% python3 -q
>>> import numpy as np
>>> np.set_printoptions(precision=3, suppress=True, linewidth=100, sign=" ")
>>> K = np.loadtxt("out12.csv", delimiter=",")
>>> K
array([[ 4.,  0.,  0.,  0.],
       [ 0.,  0.,  0.,  6.],
       [ 0.,  4., -3.,  3.]])
>>> u, g = K[2], K[1]
>>> u @ g
np.float64(18.0)
>>> pr = (u @ g) / (u @ u) * u
>>> print(round(float(np.linalg.norm(u + g) ** 2 + np.linalg.norm(u - g) ** 2), 3))
140.0
>>> print(g - pr)
[ 0.    -2.118  1.588  4.412]
>>> def softmax(z):
...     e = np.exp(z - z.max(axis=-1, keepdims=True))
...     return e / e.sum(axis=-1, keepdims=True)
... 
>>> softmax(K[2] + 2)
array([ 0.013,  0.721,  0.001,  0.265])
>>> att = K @ K.T / np.sqrt(4)
>>> np.round(softmax(att + np.triu(np.full(att.shape, -np.inf), 1)), 3) + 0
array([[ 1.,  0.,  0.],
       [ 0.,  1.,  0.],
       [ 0.,  0.,  1.]])
>>> np.round(softmax(att)[2] @ K, 3) + 0
array([ 0.   ,  3.999, -2.999,  3.001])
>>> arr = np.array([[4, 2, -3], [-3, 3, 5], [-4, -4, -2], [5, -3, -1]])
>>> arr
array([[ 4,  2, -3],
       [-3,  3,  5],
       [-4, -4, -2],
       [ 5, -3, -1]])
>>> q, evecs = np.linalg.qr(arr[:, :1])[0], np.linalg.qr(arr[:, 1:])[0]
>>> s = np.linalg.svd(q.T @ evecs, compute_uv=False)
>>> np.degrees(np.arccos(s.clip(0, 1)))
array([ 56.384])
>>> print(round(float(np.linalg.norm(q @ q.T - evecs @ evecs.T, 2)), 3))
1.0
>>> W0 = np.loadtxt("sample16.csv", delimiter=",")
>>> W0
array([[ -5.55 ,  -4.885,   3.609],
       [-14.529, -13.028,   9.537],
       [-13.994, -12.347,   9.104],
       [ -2.607,  -2.261,   1.908],
       [ -7.807,  -6.844,   5.004],
       [ 19.152,  17.463, -12.884],
       [ -7.443,  -6.398,   5.043],
       [ -6.151,  -5.513,   4.179],
       [ -8.394,  -7.251,   5.654],
       [ -0.355,  -0.259,   0.126],
       [  3.405,   3.232,  -2.336],
       [ -8.309,  -7.347,   5.444],
       [  6.33 ,   5.78 ,  -4.29 ],
       [-10.207,  -9.019,   6.891],
       [  8.731,   7.817,  -5.843],
       [ -5.035,  -4.382,   3.23 ],
       [ -2.938,  -2.312,   1.855],
       [ -3.758,  -3.321,   2.417]])
>>> round(np.linalg.norm(W0, 2) / np.linalg.norm(W0), 3)
np.float64(1.0)
>>> print(np.linalg.cond(W0) > 100)
True
>>> np.abs(np.linalg.svd(W0)[2][-1])
array([ 0.455,  0.145,  0.879])
>>> np.argsort(-np.linalg.norm(W0, axis=0).round(6), kind="stable")[:3]
array([ 0,  1,  2])
>>> [round(float(x), 3) for x in np.linalg.svd(W0, compute_uv=False)[:3]]
[55.668, 0.523, 0.407]
>>> x0 = np.array([5, 0, 8])
>>> y = W0 @ x0
>>> print(np.round(np.linalg.lstsq(W0, y)[0], 3) + 0)
[ 5.  0.  8.]
>>> rng = np.random.default_rng(52238)
>>> y = y + 0.02 * rng.normal(size=18)
>>> print(y)
[ 1.118  3.624  2.888  2.224  0.979 -7.3    3.099  2.681  3.275 -0.779 -1.674  2.007 -2.695  4.073
 -3.071  0.659  0.137  0.563]
>>> b, *_ = np.linalg.lstsq(W0, y)
>>> print(round(float(np.linalg.norm(y - W0 @ b)), 3))
0.067
>>> print(np.round(W0.T @ (y - W0 @ b), 3) + 0)
[ 0.  0.  0.]
>>> b
array([ 5.009, -0.021,  7.985])
>>> Ac = (W0 - W0.mean(axis=0)) / W0.std(axis=0)
>>> Ac.std(axis=0)
array([ 1.,  1.,  1.])
>>> np.argwhere(np.abs(Ac) > 2)
array([[ 5,  0],
       [ 5,  1],
       [ 5,  2]])
>>> b = np.linalg.lstsq(np.delete(Ac, 1, axis=1), Ac[:, 1])[0]
>>> np.abs(b).argmax()
np.int64(0)
>>> round(float(1 - np.var(Ac[:, 1] - np.delete(Ac, 1, axis=1) @ b)), 3)
1.0
>>> Ac = W0 - W0.mean(axis=0)
>>> Uu, s, Vh = np.linalg.svd(Ac, full_matrices=False)
>>> np.searchsorted(np.cumsum(s ** 2) / (s ** 2).sum(), 0.9) + 1
np.int64(1)
>>> round(float((s ** 2).sum() ** 2 / (s ** 4).sum()), 3)
1.0
>>> print((np.sign(Uu[:, 0]) == np.sign(Uu[0, 0])).astype(int))
[ 1  1  1  0  1  0  1  1  1  0  0  1  0  1  0  1  0  1]
>>> np.abs(Uu[:, 0]).argmax()
np.int64(5)
>>> print(np.round(Ac.mean(axis=0), 3) + 0)
[ 0.  0.  0.]
>>> A = np.loadtxt("case10.csv", delimiter=",")
>>> A
array([[ 0.678, -1.477,  0.967],
       [-0.86 ,  2.08 , -0.296],
       [-0.41 ,  0.607, -0.335]])
>>> lab = W0[:, 0] > np.median(W0[:, 0])
>>> u = W0[lab].mean(axis=0) - W0[~lab].mean(axis=0)
>>> np.argsort(-np.abs(u).round(6), kind="stable")
array([ 0,  1,  2])
>>> P = np.triu(np.array([[-1, -5, 2], [2, -5, 3], [5, 0, -4]]), 1) + np.eye(3)
>>> M2 = P @ A @ np.linalg.inv(P)
>>> M2
array([[  4.158,  10.127, -36.92 ],
       [ -2.09 ,  -6.549,  22.526],
       [ -0.41 ,  -1.443,   4.814]])
>>> x0 = np.array([2, 1, 0])
>>> y = A @ x0
>>> y
array([-0.121,  0.36 , -0.213])
>>> np.round(np.linalg.solve(A, 4 * y), 3) + 0
array([ 8.,  4.,  0.])
>>> np.round(np.linalg.solve(A.T, A[2]), 3) + 0
array([ 0.,  0.,  1.])
>>> print(np.linalg.solve(A, A[:, 2]))
[-0. -0.  1.]
>>> np.kron(np.eye(2, dtype=int), A)
array([[ 0.678, -1.477,  0.967,  0.   , -0.   ,  0.   ],
       [-0.86 ,  2.08 , -0.296, -0.   ,  0.   , -0.   ],
       [-0.41 ,  0.607, -0.335, -0.   ,  0.   , -0.   ],
       [ 0.   , -0.   ,  0.   ,  0.678, -1.477,  0.967],
       [-0.   ,  0.   , -0.   , -0.86 ,  2.08 , -0.296],
       [-0.   ,  0.   , -0.   , -0.41 ,  0.607, -0.335]])
>>> print(np.linalg.eigvals(A))
[ 2.538+0.j    -0.058+0.286j -0.058-0.286j]
>>> np.einsum("ii->", A)
np.float64(2.423)
